% python3 -q
>>> import numpy as np
>>> import numpy.linalg as la
>>> np.set_printoptions(precision=2, suppress=True, linewidth=160)
>>> tidy = lambda a: np.round(a, 2) + 0
>>> B = np.array([[-2, 2], [1, 3]])
>>> F = np.kron(np.eye(2, dtype=int), B)
>>> F
array([[-2,  2,  0,  0],
       [ 1,  3,  0,  0],
       [ 0,  0, -2,  2],
       [ 0,  0,  1,  3]])
>>> B = la.inv(F)
>>> print(tidy(B))
[[-0.38  0.25  0.    0.  ]
 [ 0.12  0.25  0.    0.  ]
 [ 0.    0.   -0.38  0.25]
 [ 0.    0.    0.12  0.25]]
>>> tidy(la.slogdet(F)[0])
np.float64(1.0)
>>> np.allclose(B, F.T)
False
>>> F @ B
array([[1., 0., 0., 0.],
       [0., 1., 0., 0.],
       [0., 0., 1., 0.],
       [0., 0., 0., 1.]])
>>> print((np.abs(B) > 1e-9).astype(int))
[[1 1 0 0]
 [1 1 0 0]
 [0 0 1 1]
 [0 0 1 1]]
>>> ev, V = la.eig(F)
>>> print(tidy(np.sort(la.eigvals(F.T))))
[-2.37 -2.37  3.37  3.37]
>>> print(tidy(ev))
[-2.37  3.37 -2.37  3.37]
>>> print(np.prod(ev))
64.0
>>> print(tidy(np.sort(la.eigvals(F @ F))))
[ 5.63  5.63 11.37 11.37]
>>> tidy(F @ V[:, 0] - ev[0] * V[:, 0])
array([0., 0., 0., 0.])
>>> left, sig, Vh = la.svd(F, full_matrices=False)
>>> tidy(Vh @ Vh.T)
array([[1., 0., 0., 0.],
       [0., 1., 0., 0.],
       [0., 0., 1., 0.],
       [0., 0., 0., 1.]])
>>> tidy(sig)
array([3.62, 3.62, 2.21, 2.21])
>>> np.sqrt((sig ** 2).sum()), tidy(la.norm(F))
(np.float64(6.0), np.float64(6.0))
>>> tidy(np.cumsum(sig ** 2) / np.sum(sig ** 2))
array([0.36, 0.73, 0.86, 1.  ])
>>> tidy(left.T @ left)
array([[1., 0., 0., 0.],
       [0., 1., 0., 0.],
       [0., 0., 1., 0.],
       [0., 0., 0., 1.]])
>>> tidy(sig / sig[0])
array([1.  , 1.  , 0.61, 0.61])
